>>> import numpy as np
>>> np.set_printoptions(precision=2, suppress=True, linewidth=200, legacy="1.25")
>>> m1 = np.load("arr.npy")
>>> m1
array([[-3, -3, -2,  2],
       [-2, -5,  1,  1],
       [-5, -8,  2,  1],
       [-7, -6,  4,  1],
       [-4, -6,  3, -2],
       [-5, -6,  1, -4],
       [-8, -6,  0, -4],
       [-7, -7,  0, -5],
       [-7, -6,  0, -5],
       [-7, -3,  0, -2],
       [-4, -2,  2, -3],
       [-4, -2,  5,  0],
       [-1, -4,  7,  2],
       [ 1, -1,  8,  1],
       [ 4, -4,  7,  1],
       [ 1, -1, 10,  1],
       [ 2, -3,  9,  3],
       [ 0, -3, 11,  1],
       [-3,  0, 10,  3]])
>>> cen = m1 - m1.mean(axis=0)
>>> V = np.linalg.svd(cen)[2][:2]
>>> B = cen - cen @ V.T @ V
>>> B.std(axis=0)
array([0.95, 1.56, 0.54, 1.38])
>>> np.round(np.cov(cen @ V.T, rowvar=False), 2) + 0
array([[31.64,  0.  ],
       [ 0.  ,  4.09]])
>>> round(float(np.linalg.norm(B) / np.linalg.norm(cen)), 2)
0.37
>>> B = np.c_[m1[:, :2] @ np.array([[5, -4], [3, -4]]), np.array([3, -5, 3, 0, 3, -4, 1, 5, -4, -4, 0, 3, -3, -5, -5, 0, 5, -5, -1])]
>>> B
array([[-24,  24,   3],
       [-25,  28,  -5],
       [-49,  52,   3],
       [-53,  52,   0],
       [-38,  40,   3],
       [-43,  44,  -4],
       [-58,  56,   1],
       [-56,  56,   5],
       [-53,  52,  -4],
       [-44,  40,  -4],
       [-26,  24,   0],
       [-26,  24,   3],
       [-17,  20,  -3],
       [  2,   0,  -5],
       [  8,   0,  -5],
       [  2,   0,   0],
       [  1,   4,   5],
       [ -9,  12,  -5],
       [-15,  12,  -1]])
>>> np.linalg.matrix_rank(B)
3
>>> np.round(np.linalg.lstsq(m1, B[:, 0])[0], 2) + 0
array([5., 3., 0., 0.])
>>> np.linalg.norm(np.linalg.qr(m1)[0].T @ B, axis=0) ** 2 / ((B ** 2).sum(axis=0) + 1e-12)
array([1.  , 1.  , 0.12])
